In [1]: import numpy as np

In [2]: np.set_printoptions(suppress=True, linewidth=100)

In [3]: m1 = np.load("arr.npy")

In [4]: m1
Out[4]: 
array([[-1,  1, -2, -2, -2,  1, -1,  0,  0,  0, -2, -2, -1, -2, -2],
       [ 0,  0,  0,  1,  1, -2, -1,  0,  0,  0,  1, -1,  1,  0,  0],
       [ 0,  0,  0, -2,  0,  2,  1, -1,  2,  2, -2,  2,  0,  2,  0],
       [ 0,  0,  0, -2,  0, -1,  1,  0, -1, -1, -1,  1,  2,  0, -1],
       [ 0,  0,  0,  0,  0, -2,  1, -2,  2, -2, -1,  1,  1,  2,  2],
       [ 0,  0,  0,  0,  0, -1,  0,  1,  1,  2, -1, -2,  0,  1,  2],
       [ 0,  0,  0,  0,  0,  0,  1,  1,  1,  1,  2, -2,  0,  1, -1],
       [ 0,  0,  0,  0,  0,  0,  0,  1, -1,  0,  1,  2,  2, -2, -2],
       [ 0,  0,  0,  0,  0,  0,  0,  0,  0,  1,  2, -2, -1,  1, -2],
       [ 0,  0,  0,  0,  0,  0,  0,  0,  0,  2,  0, -2,  1,  0,  0],
       [ 0,  0,  0,  0,  0,  0,  0,  0,  0,  0,  1, -2, -1,  0, -2],
       [ 0,  0,  0,  0,  0,  0,  0,  0,  0,  0,  0, -2, -1,  1,  1],
       [ 0,  0,  0,  0,  0,  0,  0,  0,  0,  0,  0,  0,  2,  2, -1],
       [ 0,  0,  0,  0,  0,  0,  0,  0,  0,  0,  0,  0,  0, -2,  0],
       [ 0,  0,  0,  0,  0,  0,  0,  0,  0,  0,  0,  0,  0,  0,  0]])

In [5]: Uu, s, vt = np.linalg.svd(m1)

In [6]: np.argmax(s[:-1] / (s[1:] + 1e-6)) + 1
Out[6]: np.int64(13)

In [7]: A2 = Uu[:, :13] @ np.diag(s[:13]) @ vt[:13]

In [8]: round(np.abs(m1 - A2).max(), 2)
Out[8]: np.float64(0.0)

In [9]: np.linalg.matrix_rank(m1, rtol=0.05)
Out[9]: np.int64(12)

In [10]: rank = np.linalg.matrix_rank(m1)

In [11]: rank
Out[11]: np.int64(13)

In [12]: N = np.linalg.svd(m1)[2][rank:].T

In [13]: np.linalg.matrix_rank(m1.T @ m1), np.linalg.matrix_rank(m1 @ m1.T)
Out[13]: (np.int64(13), np.int64(13))

In [14]: N.shape
Out[14]: (15, 2)

In [15]: np.allclose(m1 @ N, 0)
Out[15]: True

In [16]: [int(np.linalg.matrix_rank(np.delete(m1, i, axis=0))) for i in range(15)]
Out[16]: [12, 12, 13, 13, 13, 13, 13, 13, 13, 13, 13, 13, 13, 13, 13]

In [17]: [int(np.linalg.matrix_rank(m1[:, :j + 1])) for j in range(15)]
Out[17]: [1, 1, 1, 2, 3, 4, 5, 6, 7, 8, 9, 10, 11, 12, 13]

In [18]: np.linalg.lstsq(m1[:-1].T, m1[-1])[2]
Out[18]: np.int32(13)

In [19]: np.unique(m1.round(6), axis=0).shape
Out[19]: (15, 15)

In [20]: np.abs(np.diag(np.linalg.qr(m1)[1])) > 1e-9
Out[20]: 
array([ True, False, False,  True, False,  True,  True,  True, False,  True,  True,  True,  True,
        True, False])

In [21]: np.allclose(m1[:-1].T @ np.linalg.lstsq(m1[:-1].T, m1[-1])[0], m1[-1])
Out[21]: True

In [22]: r0 = np.array([0, 2])

In [23]: np.polyval(r0, m1[8])
Out[23]: array([2, 2, 2, 2, 2, 2, 2, 2, 2, 2, 2, 2, 2, 2, 2])

In [24]: np.cross(m1[8, :3], m1[7, :3])
Out[24]: array([0, 0, 0])

In [25]: np.convolve(m1[8], r0)
Out[25]: array([ 0,  0,  0,  0,  0,  0,  0,  0,  0,  0,  2,  4, -4, -2,  2, -4])

In [26]: np.correlate(m1[8], m1[7], "full")
Out[26]: 
array([ 0,  0,  0,  0,  0,  0,  0,  0,  0, -2, -6,  2, 12,  1, -2,  1, -4,  1, -3, -2,  3, -2,  0,
        0,  0,  0,  0,  0,  0])

In [27]: th = np.radians(120)

In [28]: R = np.eye(15)

In [29]: R[7, 7] = R[13, 13] = np.cos(th)

In [30]: R[7, 13], R[13, 7] = -np.sin(th), np.sin(th)

In [31]: A2 = m1 @ R.T

In [32]: np.allclose(np.linalg.norm(m1, axis=1), np.linalg.norm(A2, axis=1))
Out[32]: True

In [33]: np.allclose(m1 @ m1.T, A2 @ A2.T)
Out[33]: True

In [34]: np.round(np.abs(A2 - m1).max(axis=0), 2)
Out[34]: array([0.  , 0.  , 0.  , 0.  , 0.  , 0.  , 0.  , 2.37, 0.  , 0.  , 0.  , 0.  , 0.  , 4.73, 0.  ])

In [35]: E = np.load("out11.npy")

In [36]: E
Out[36]: 
array([[0, 0, 0, 1, 0, 1, 0, 0, 1, 0],
       [0, 0, 0, 1, 0, 1, 0, 0, 0, 0],
       [0, 0, 0, 0, 1, 0, 0, 1, 0, 0],
       [1, 1, 0, 0, 0, 0, 0, 0, 0, 0],
       [0, 0, 1, 0, 0, 1, 0, 0, 0, 0],
       [1, 1, 0, 0, 1, 0, 0, 0, 0, 0],
       [0, 0, 0, 0, 0, 0, 0, 0, 1, 0],
       [0, 0, 1, 0, 0, 0, 0, 0, 0, 1],
       [1, 0, 0, 0, 0, 0, 1, 0, 0, 0],
       [0, 0, 0, 0, 0, 0, 0, 1, 0, 0]])

In [37]: vals, V = np.linalg.eigh(E)

In [38]: np.round(np.linalg.eigvalsh(E + -1 * np.eye(10)), 2)
Out[38]: array([-3.31, -2.64, -2.17, -1.79, -1.  , -1.  , -0.21,  0.17,  0.64,  1.31])

In [39]: (vals > 1e-8).sum(), (vals < -1e-8).sum()
Out[39]: (np.int64(4), np.int64(4))

In [40]: np.round(np.abs(V[:, -1]), 2)
Out[40]: array([0.5 , 0.38, 0.16, 0.38, 0.29, 0.51, 0.11, 0.09, 0.27, 0.04])

In [41]: np.unique(vals.round(6) + 0, return_counts=True)[1]
Out[41]: array([1, 1, 1, 1, 2, 1, 1, 1, 1])

In [42]: np.round(np.linalg.svd(E, compute_uv=False), 2) + 0
Out[42]: array([2.31, 2.31, 1.64, 1.64, 1.17, 1.17, 0.79, 0.79, 0.  , 0.  ])

In [43]: np.abs(V[:, -1]).round(6).argmax()
Out[43]: np.int64(5)

In [44]: vals.round(2) + 0
Out[44]: array([-2.31, -1.64, -1.17, -0.79,  0.  ,  0.  ,  0.79,  1.17,  1.64,  2.31])

In [45]: Uu, s = np.linalg.svd(E)
ValueError: too many values to unpack (expected 2)


In [46]: Uu, s, vt = np.linalg.svd(E, full_matrices=False)

In [47]: Uu.shape, s.shape, vt.shape
Out[47]: ((10, 10), (10,), (10, 10))

In [48]: np.round(vt @ vt.T, 2) + 0
Out[48]: 
array([[1., 0., 0., 0., 0., 0., 0., 0., 0., 0.],
       [0., 1., 0., 0., 0., 0., 0., 0., 0., 0.],
       [0., 0., 1., 0., 0., 0., 0., 0., 0., 0.],
       [0., 0., 0., 1., 0., 0., 0., 0., 0., 0.],
       [0., 0., 0., 0., 1., 0., 0., 0., 0., 0.],
       [0., 0., 0., 0., 0., 1., 0., 0., 0., 0.],
       [0., 0., 0., 0., 0., 0., 1., 0., 0., 0.],
       [0., 0., 0., 0., 0., 0., 0., 1., 0., 0.],
       [0., 0., 0., 0., 0., 0., 0., 0., 1., 0.],
       [0., 0., 0., 0., 0., 0., 0., 0., 0., 1.]])

In [49]: np.allclose(Uu * s @ vt, E)
Out[49]: True

In [50]: np.round(Uu.T @ Uu, 2) + 0
Out[50]: 
array([[1., 0., 0., 0., 0., 0., 0., 0., 0., 0.],
       [0., 1., 0., 0., 0., 0., 0., 0., 0., 0.],
       [0., 0., 1., 0., 0., 0., 0., 0., 0., 0.],
       [0., 0., 0., 1., 0., 0., 0., 0., 0., 0.],
       [0., 0., 0., 0., 1., 0., 0., 0., 0., 0.],
       [0., 0., 0., 0., 0., 1., 0., 0., 0., 0.],
       [0., 0., 0., 0., 0., 0., 1., 0., 0., 0.],
       [0., 0., 0., 0., 0., 0., 0., 1., 0., 0.],
       [0., 0., 0., 0., 0., 0., 0., 0., 1., 0.],
       [0., 0., 0., 0., 0., 0., 0., 0., 0., 1.]])

In [51]: rank = np.linalg.matrix_rank(E)

In [52]: rank
Out[52]: np.int64(8)

In [53]: N = np.linalg.svd(E)[2][rank:].T

In [54]: [int(np.linalg.matrix_rank(E[:i])) for i in range(1, len(E) + 1)]
Out[54]: [1, 2, 3, 4, 5, 6, 6, 7, 8, 8]

In [55]: np.round(N @ N.T, 2) + 0
Out[55]: 
array([[ 0.33, -0.33,  0.  ,  0.  ,  0.  ,  0.  , -0.33,  0.  ,  0.  ,  0.  ],
       [-0.33,  0.33,  0.  ,  0.  ,  0.  ,  0.  ,  0.33,  0.  ,  0.  ,  0.  ],
       [ 0.  ,  0.  ,  0.25,  0.25,  0.  , -0.25,  0.  ,  0.  ,  0.  , -0.25],
       [ 0.  ,  0.  ,  0.25,  0.25,  0.  , -0.25,  0.  ,  0.  ,  0.  , -0.25],
       [ 0.  ,  0.  ,  0.  ,  0.  ,  0.  ,  0.  ,  0.  ,  0.  ,  0.  ,  0.  ],
       [ 0.  ,  0.  , -0.25, -0.25,  0.  ,  0.25,  0.  ,  0.  ,  0.  ,  0.25],
       [-0.33,  0.33,  0.  ,  0.  ,  0.  ,  0.  ,  0.33,  0.  ,  0.  ,  0.  ],
       [ 0.  ,  0.  ,  0.  ,  0.  ,  0.  ,  0.  ,  0.  ,  0.  ,  0.  ,  0.  ],
       [ 0.  ,  0.  ,  0.  ,  0.  ,  0.  ,  0.  ,  0.  ,  0.  ,  0.  ,  0.  ],
       [ 0.  ,  0.  , -0.25, -0.25,  0.  ,  0.25,  0.  ,  0.  ,  0.  ,  0.25]])

In [56]: np.linalg.matrix_rank(E.T @ E), np.linalg.matrix_rank(E @ E.T)
Out[56]: (np.int64(8), np.int64(8))

In [57]: N.shape
Out[57]: (10, 2)

In [58]: [int(np.linalg.matrix_rank(E[:, :j + 1])) for j in range(10)]
Out[58]: [1, 2, 3, 4, 5, 6, 6, 7, 8, 8]

In [59]: mat = np.loadtxt("test17.csv", delimiter=",")

In [60]: mat
Out[60]: 
array([[1., 8., 0., 0., 0., 0.],
       [1., 2., 0., 0., 0., 0.],
       [9., 4., 0., 0., 0., 0.],
       [0., 0., 1., 8., 0., 0.],
       [0., 0., 1., 2., 0., 0.],
       [0., 0., 9., 4., 0., 0.],
       [0., 0., 0., 0., 1., 8.],
       [0., 0., 0., 0., 1., 2.],
       [0., 0., 0., 0., 9., 4.]])

In [61]: proj = mat @ np.linalg.solve(mat.T @ mat, mat.T)

In [62]: np.allclose(proj @ proj, proj)
Out[62]: True

In [63]: np.round(np.linalg.eigvalsh(proj), 2) + 0
Out[63]: array([0., 0., 0., 1., 1., 1., 1., 1., 1.])

In [64]: np.linalg.matrix_rank(np.eye(9) - proj)
Out[64]: np.int64(3)

In [65]: np.round(np.diag(proj), 2)
Out[65]: array([0.96, 0.05, 0.99, 0.96, 0.05, 0.99, 0.96, 0.05, 0.99])

In [66]: th = np.radians(135)

In [67]: R = np.eye(6)

In [68]: R[1, 1] = R[2, 2] = np.cos(th)

In [69]: R[1, 2], R[2, 1] = -np.sin(th), np.sin(th)

In [70]: R.round(2)
Out[70]: 
array([[ 1.  ,  0.  ,  0.  ,  0.  ,  0.  ,  0.  ],
       [ 0.  , -0.71, -0.71,  0.  ,  0.  ,  0.  ],
       [ 0.  ,  0.71, -0.71,  0.  ,  0.  ,  0.  ],
       [ 0.  ,  0.  ,  0.  ,  1.  ,  0.  ,  0.  ],
       [ 0.  ,  0.  ,  0.  ,  0.  ,  1.  ,  0.  ],
       [ 0.  ,  0.  ,  0.  ,  0.  ,  0.  ,  1.  ]])

In [71]: A2 = mat @ R.T

In [72]: np.round(np.linalg.svd(mat, compute_uv=False), 2), np.round(np.linalg.svd(A2, compute_uv=False), 2)
Out[72]: 
(array([11.38, 11.38, 11.38,  6.12,  6.12,  6.12]),
 array([11.38, 11.38, 11.38,  6.12,  6.12,  6.12]))

In [73]: np.allclose(np.linalg.norm(mat, axis=1), np.linalg.norm(A2, axis=1))
Out[73]: True

In [74]: np.allclose(mat @ mat.T, A2 @ A2.T)
Out[74]: True
